In [1]: import numpy as np

In [2]: import numpy.linalg as la

In [3]: np.set_printoptions(precision=1, suppress=True, linewidth=140, floatmode="fixed")

In [4]: rd = lambda a: np.round(a, 1) + 0

In [5]: E = np.loadtxt("m.csv", delimiter=",")

In [6]: print(rd(E))
[[1.0 0.2 0.0 0.0 0.0 0.0 0.0]
 [0.2 1.0 0.2 0.0 0.0 0.0 0.0]
 [0.0 0.2 1.0 0.2 0.0 0.0 0.0]
 [0.0 0.0 0.2 1.0 0.2 0.0 0.0]
 [0.0 0.0 0.0 0.2 1.0 0.2 0.0]
 [0.0 0.0 0.0 0.0 0.2 1.0 0.2]
 [0.0 0.0 0.0 0.0 0.0 0.2 1.0]]

In [7]: print(la.matrix_rank(E))
7

In [8]: print(E.shape)
(7, 7)

In [9]: print(rd(E - E[0]))
[[ 0.0  0.0  0.0  0.0  0.0  0.0  0.0]
 [-0.8  0.8  0.2  0.0  0.0  0.0  0.0]
 [-1.0  0.0  1.0  0.2  0.0  0.0  0.0]
 [-1.0 -0.2  0.2  1.0  0.2  0.0  0.0]
 [-1.0 -0.2  0.0  0.2  1.0  0.2  0.0]
 [-1.0 -0.2  0.0  0.0  0.2  1.0  0.2]
 [-1.0 -0.2  0.0  0.0  0.0  0.2  1.0]]

In [10]: print(rd(la.svd(E, compute_uv=False)))
[1.4 1.3 1.1 0.9 0.8 0.7 0.7]

In [11]: print(np.allclose(E, E.T))
True

In [12]: print(rd(np.sort(np.abs(la.eigvals(E)))))
[0.7 0.7 0.8 0.9 1.1 1.3 1.4]

In [13]: print(rd(la.det(E)))
0.8

In [14]: print(rd(E @ E))
[[1.0 0.4 0.1 0.0 0.0 0.0 0.0]
 [0.4 1.1 0.4 0.1 0.0 0.0 0.0]
 [0.1 0.4 1.1 0.4 0.1 0.0 0.0]
 [0.0 0.1 0.4 1.1 0.4 0.1 0.0]
 [0.0 0.0 0.1 0.4 1.1 0.4 0.1]
 [0.0 0.0 0.0 0.1 0.4 1.1 0.4]
 [0.0 0.0 0.0 0.0 0.1 0.4 1.0]]

In [15]: print(np.trace(E))
7.0

In [16]: q, vecs = la.qr(E[:, :6])[0], la.qr(E[:, 6:])[0]

In [17]: sigma = la.svd(q.T @ vecs, compute_uv=False)

In [18]: print((sigma > 0.9).sum())
0

In [19]: print(rd(la.norm(q @ q.T - vecs @ vecs.T, 2)))
1.0

In [20]: K = np.array([[-2, -1, 0, 1, 2],
    ...:     [3, 4, 5, 6, 7],
    ...:     [8, 9, 10, 11, 12],
    ...:     [13, 14, 15, 16, 17],
    ...:     [18, 19, 20, 21, 22],
    ...:     [23, 24, 25, 26, 27],
    ...:     [28, 29, 30, 31, 32]])

In [21]: # rank 2

In [22]: Uu, sigma, vt = la.svd(K)

In [23]: print(np.argmax(sigma[:-1] / (sigma[1:] + 1e-6)) + 1)
2

In [24]: Y = Uu[:, :2] @ np.diag(sigma[:2]) @ vt[:2]

In [25]: print(la.matrix_rank(K, rtol=0.05))
1

In [26]: print(rd(np.trace(la.pinv(K) @ K)))
2.0

In [27]: print(np.allclose(K[:-1].T @ la.lstsq(K[:-1].T, K[-1])[0], K[-1]))
True

In [28]: print(np.unique(K.round(6), axis=0).shape)
(7, 5)

In [29]: Y = np.array([[-9, 2], [4, 9], [-9, -1], [-5, -3], [0, 3]])

In [30]: print(np.einsum("ij->j", K))
[ 91  98 105 112 119]

In [31]: print(K @ Y)
[[   9  -10]
 [ -86   40]
 [-181   90]
 [-276  140]
 [-371  190]
 [-466  240]
 [-561  290]]

In [32]: print(np.einsum("ik,kj->ij", K, Y))
[[   9  -10]
 [ -86   40]
 [-181   90]
 [-276  140]
 [-371  190]
 [-466  240]
 [-561  290]]

In [33]: print(la.matrix_rank(np.vstack([K, Y.T])))
4

In [34]: rank = la.matrix_rank(K)

In [35]: print(rank)
2

In [36]: N = la.svd(K)[2][rank:].T

In [37]: print([int(la.matrix_rank(np.delete(K, i, axis=0))) for i in range(7)])
[2, 2, 2, 2, 2, 2, 2]

In [38]: print(N.shape)
(5, 3)

In [39]: print(np.allclose(K @ N, 0))
True

In [40]: print([int(la.matrix_rank(K[:, :j + 1])) for j in range(5)])
[1, 2, 2, 2, 2]

In [41]: print(la.matrix_rank(K.T @ K), la.matrix_rank(K @ K.T))
2 2

In [42]: f = np.array([0, 0])

In [43]: print(np.cross(E[6, :3], E[2, :3]))
[0.0 0.0 0.0]

In [44]: print(rd(np.correlate(E[6], E[2], "full")))
[0.0 0.0 0.0 0.0 0.0 0.0 0.0 0.0 0.1 0.4 1.0 0.2 0.0]

In [45]: A = np.array([[1.0, 0.7, 0.5, 0.3, 0.2, 0.2, 0.1, 0.1],
    ...:     [0.7, 1.0, 0.7, 0.5, 0.3, 0.2, 0.2, 0.1],
    ...:     [0.5, 0.7, 1.0, 0.7, 0.5, 0.3, 0.2, 0.2],
    ...:     [0.3, 0.5, 0.7, 1.0, 0.7, 0.5, 0.3, 0.2],
    ...:     [0.2, 0.3, 0.5, 0.7, 1.0, 0.7, 0.5, 0.3],
    ...:     [0.2, 0.2, 0.3, 0.5, 0.7, 1.0, 0.7, 0.5],
    ...:     [0.1, 0.2, 0.2, 0.3, 0.5, 0.7, 1.0, 0.7],
    ...:     [0.1, 0.1, 0.2, 0.2, 0.3, 0.5, 0.7, 1.0]])

In [46]: vec = np.ones(8)

In [47]: for _ in range(6):
    ...:     vec = A @ vec
    ...:     vec /= la.norm(vec)
    ...:     print(round(vec @ A @ vec, 1))
    ...: 
3.8
3.8
3.8
3.8
3.8
3.8

In [48]: print(rd(la.eigvalsh(A)[-1]))
3.8

In [49]: evals, vecs = la.eigh(A)

In [50]: vec = np.array([-2, 1, -1, 2, 1, 1, 2, -2])

In [51]: print(rd(vecs * np.sqrt(evals) @ vecs.T))
[[0.9 0.3 0.2 0.1 0.0 0.1 0.0 0.0]
 [0.3 0.8 0.3 0.2 0.1 0.0 0.1 0.0]
 [0.2 0.3 0.8 0.3 0.2 0.1 0.0 0.1]
 [0.1 0.2 0.3 0.8 0.3 0.2 0.1 0.0]
 [0.0 0.1 0.2 0.3 0.8 0.3 0.2 0.1]
 [0.1 0.0 0.1 0.2 0.3 0.8 0.3 0.2]
 [0.0 0.1 0.0 0.1 0.2 0.3 0.8 0.3]
 [0.0 0.0 0.1 0.0 0.1 0.2 0.3 0.9]]

In [52]: print(rd(vecs * np.maximum(evals, 0) @ vecs.T))
[[1.0 0.7 0.5 0.3 0.2 0.2 0.1 0.1]
 [0.7 1.0 0.7 0.5 0.3 0.2 0.2 0.1]
 [0.5 0.7 1.0 0.7 0.5 0.3 0.2 0.2]
 [0.3 0.5 0.7 1.0 0.7 0.5 0.3 0.2]
 [0.2 0.3 0.5 0.7 1.0 0.7 0.5 0.3]
 [0.2 0.2 0.3 0.5 0.7 1.0 0.7 0.5]
 [0.1 0.2 0.2 0.3 0.5 0.7 1.0 0.7]
 [0.1 0.1 0.2 0.2 0.3 0.5 0.7 1.0]]

In [53]: print(rd(vec @ A @ vec / (vec @ vec)), rd(evals[0]), rd(evals[-1]))
0.8 0.2 3.8

In [54]: print(np.abs(A).sum(axis=1).max(), rd(np.abs(evals).max()))
4.2 3.8

In [55]: print(rd(vec @ A @ vec))
15.8

In [56]: evals, vecs = la.eigh(A)

In [57]: print(rd(vecs @ np.diag(evals) @ vecs.T))
[[1.0 0.7 0.5 0.3 0.2 0.2 0.1 0.1]
 [0.7 1.0 0.7 0.5 0.3 0.2 0.2 0.1]
 [0.5 0.7 1.0 0.7 0.5 0.3 0.2 0.2]
 [0.3 0.5 0.7 1.0 0.7 0.5 0.3 0.2]
 [0.2 0.3 0.5 0.7 1.0 0.7 0.5 0.3]
 [0.2 0.2 0.3 0.5 0.7 1.0 0.7 0.5]
 [0.1 0.2 0.2 0.3 0.5 0.7 1.0 0.7]
 [0.1 0.1 0.2 0.2 0.3 0.5 0.7 1.0]]

In [58]: print(np.abs(vecs[:, -1]).round(6).argmax())
3

In [59]: print(rd(la.eigvalsh(A + -1 * np.eye(8))))
[-0.8 -0.8 -0.8 -0.7 -0.5 -0.1  0.8  2.8]

In [60]: print((evals > 1e-8).sum(), (evals < -1e-8).sum())
8 0

In [61]: print(rd(la.eigvalsh(A @ A)))
[ 0.0  0.0  0.0  0.1  0.3  0.9  3.3 14.7]

In [62]: print(np.unique(evals.round(6) + 0, return_counts=True)[1])
[1 1 1 1 1 1 1 1]

In [63]: print(rd(np.abs(vecs[:, -1])))
[0.3 0.3 0.4 0.4 0.4 0.4 0.3 0.3]

In [64]: print(rd(vecs.T @ vecs))
[[1.0 0.0 0.0 0.0 0.0 0.0 0.0 0.0]
 [0.0 1.0 0.0 0.0 0.0 0.0 0.0 0.0]
 [0.0 0.0 1.0 0.0 0.0 0.0 0.0 0.0]
 [0.0 0.0 0.0 1.0 0.0 0.0 0.0 0.0]
 [0.0 0.0 0.0 0.0 1.0 0.0 0.0 0.0]
 [0.0 0.0 0.0 0.0 0.0 1.0 0.0 0.0]
 [0.0 0.0 0.0 0.0 0.0 0.0 1.0 0.0]
 [0.0 0.0 0.0 0.0 0.0 0.0 0.0 1.0]]

In [65]: print(rd(np.sort(np.abs(la.eigvals(A)))))
[0.2 0.2 0.2 0.3 0.5 0.9 1.8 3.8]

In [66]: M = np.load("block11.npy")

In [67]: print(M)
[[0 1 0 1]
 [1 0 0 1]
 [0 0 0 0]
 [1 1 0 0]]

In [68]: print(np.unique(M.round(6), axis=0).shape)
(4, 4)

In [69]: print(rd(np.trace(la.pinv(M) @ M)))
3.0

In [70]: print(la.lstsq(M[:-1].T, M[-1])[2])
2

In [71]: print(rd(M @ la.pinv(M) @ M))
[[0.0 1.0 0.0 1.0]
 [1.0 0.0 0.0 1.0]
 [0.0 0.0 0.0 0.0]
 [1.0 1.0 0.0 0.0]]

In [72]: evals, vecs = la.eigh(M)

In [73]: vec = np.array([0, 4, 2, 5])

In [74]: print(rd(la.eigvalsh(M[1:, 1:])))
[-1.0  0.0  1.0]

In [75]: print(vec @ M @ vec)
40

In [76]: print((np.sign(vecs[:, -1].round(6)) == np.sign(vecs[0, -1].round(6))).astype(int))
[1 1 0 1]

In [77]: print(np.abs(M).sum(axis=1).max(), rd(np.abs(evals).max()))
2 2.0

In [78]: Uu, sigma, vt = la.svd(M)

In [79]: vecs = vt[:(sigma > 1e-8).sum()]

In [80]: rng = np.random.default_rng(644)

In [81]: vec = M[2] + 4 * M[1] + rng.integers(2) * np.eye(4)[3]

In [82]: print(vec)
[4.0 0.0 0.0 5.0]

In [83]: print(rd(la.norm(vec - vecs.T @ vecs @ vec)))
0.0

In [84]: print(rd(np.diag(vecs.T @ vecs)))
[1.0 1.0 0.0 1.0]

In [85]: evals, vecs = la.eigh(E)

In [86]: print(rd(vecs @ np.diag(evals) @ vecs.T))
[[1.0 0.2 0.0 0.0 0.0 0.0 0.0]
 [0.2 1.0 0.2 0.0 0.0 0.0 0.0]
 [0.0 0.2 1.0 0.2 0.0 0.0 0.0]
 [0.0 0.0 0.2 1.0 0.2 0.0 0.0]
 [0.0 0.0 0.0 0.2 1.0 0.2 0.0]
 [0.0 0.0 0.0 0.0 0.2 1.0 0.2]
 [0.0 0.0 0.0 0.0 0.0 0.2 1.0]]

In [87]: print(rd(vecs.T @ vecs))
[[1.0 0.0 0.0 0.0 0.0 0.0 0.0]
 [0.0 1.0 0.0 0.0 0.0 0.0 0.0]
 [0.0 0.0 1.0 0.0 0.0 0.0 0.0]
 [0.0 0.0 0.0 1.0 0.0 0.0 0.0]
 [0.0 0.0 0.0 0.0 1.0 0.0 0.0]
 [0.0 0.0 0.0 0.0 0.0 1.0 0.0]
 [0.0 0.0 0.0 0.0 0.0 0.0 1.0]]

In [88]: print(rd(la.svd(E, compute_uv=False)))
[1.4 1.3 1.1 0.9 0.8 0.7 0.7]

In [89]: print(np.unique(evals.round(6) + 0, return_counts=True)[1])
[1 1 1 1 1 1 1]

In [90]: print(rd(la.eigvalsh(E @ E)))
[0.5 0.5 0.7 0.9 1.2 1.7 2.1]

In [91]: print(rd(vecs.T @ E @ vecs))
[[0.7 0.0 0.0 0.0 0.0 0.0 0.0]
 [0.0 0.7 0.0 0.0 0.0 0.0 0.0]
 [0.0 0.0 0.8 0.0 0.0 0.0 0.0]
 [0.0 0.0 0.0 0.9 0.0 0.0 0.0]
 [0.0 0.0 0.0 0.0 1.1 0.0 0.0]
 [0.0 0.0 0.0 0.0 0.0 1.3 0.0]
 [0.0 0.0 0.0 0.0 0.0 0.0 1.4]]

In [92]: J = np.array([[-2, -1, 0, 1, 2],
    ...:     [3, 4, 5, 6, 7],
    ...:     [8, 9, 10, 11, 12],
    ...:     [13, 14, 15, 16, 17],
    ...:     [18, 19, 20, 21, 22],
    ...:     [23, 24, 25, 26, 27],
    ...:     [28, 29, 30, 31, 32]])

In [93]: Uu, sigma, vt = la.svd(J)

In [94]: vecs = vt[:(sigma > 1e-8).sum()]

In [95]: vec = J[5] + -3 * J[4] + rng.integers(2) * np.eye(5)[4]

In [96]: print(vec)
[-31.0 -33.0 -35.0 -37.0 -38.0]

In [97]: print(rd(np.diag(vecs.T @ vecs)))
[0.6 0.3 0.2 0.3 0.6]

In [98]: print(rd(la.norm(vec - vecs.T @ vecs @ vec)))
0.6

In [99]: print(rd(vecs.T @ vecs))
[[ 0.6  0.4  0.2  0.0 -0.2]
 [ 0.4  0.3  0.2  0.1  0.0]
 [ 0.2  0.2  0.2  0.2  0.2]
 [ 0.0  0.1  0.2  0.3  0.4]
 [-0.2  0.0  0.2  0.4  0.6]]

In [100]: print(np.abs(np.diag(la.qr(J)[1])) > 1e-9)
[ True  True False False False]

In [101]: print(np.allclose(J[:-1].T @ la.lstsq(J[:-1].T, J[-1])[0], J[-1]))
True

In [102]: print(rd(J @ la.pinv(J) @ J))
[[-2.0 -1.0  0.0  1.0  2.0]
 [ 3.0  4.0  5.0  6.0  7.0]
 [ 8.0  9.0 10.0 11.0 12.0]
 [13.0 14.0 15.0 16.0 17.0]
 [18.0 19.0 20.0 21.0 22.0]
 [23.0 24.0 25.0 26.0 27.0]
 [28.0 29.0 30.0 31.0 32.0]]

In [103]: print(np.unique(J.round(6), axis=0).shape)
(7, 5)

In [104]: print(rd(np.trace(la.pinv(J) @ J)))
2.0

In [105]: rank = la.matrix_rank(J)

In [106]: print(rank)
2

In [107]: N = la.svd(J)[2][rank:].T

In [108]: print([int(la.matrix_rank(J[:i])) for i in range(1, len(J) + 1)])
[1, 2, 2, 2, 2, 2, 2]

In [109]: print(la.matrix_rank(J.T @ J), la.matrix_rank(J @ J.T))
2 2

In [110]: print([int(la.matrix_rank(J[:, :j + 1])) for j in range(5)])
[1, 2, 2, 2, 2]

In [111]: print(N.shape)
(5, 3)

In [112]: print(rd(J @ N))
[[0.0 0.0 0.0]
 [0.0 0.0 0.0]
 [0.0 0.0 0.0]
 [0.0 0.0 0.0]
 [0.0 0.0 0.0]
 [0.0 0.0 0.0]
 [0.0 0.0 0.0]]

In [113]: print(np.argsort(-la.norm(J, axis=0).round(6), kind="stable")[:3])
[4 3 2]

In [114]: print(la.matrix_rank(J, rtol=0.1))
1

In [115]: print(la.cond(J) > 100)
True

In [116]: print(rd(la.norm(J, 2) / la.norm(J)))
1.0

In [117]: print([round(float(x), 1) for x in la.svd(J, compute_uv=False)[:3]])
[106.9, 4.6, 0.0]

In [118]: data = np.load("arr.npy")

In [119]: print(data)
[[2 2 2 2]
 [0 1 0 1]
 [2 2 2 2]
 [0 1 0 1]]

In [120]: Y = np.array([[0, 1, 5], [1, 4, 3], [3, 3, 1], [4, 2, 4]])

In [121]: print(data @ Y)
[[16 20 26]
 [ 5  6  7]
 [16 20 26]
 [ 5  6  7]]

In [122]: print(Y.T @ data.T)
[[16  5 16  5]
 [20  6 20  6]
 [26  7 26  7]]

In [123]: print(np.vstack([data, Y.T]).shape)
(7, 4)
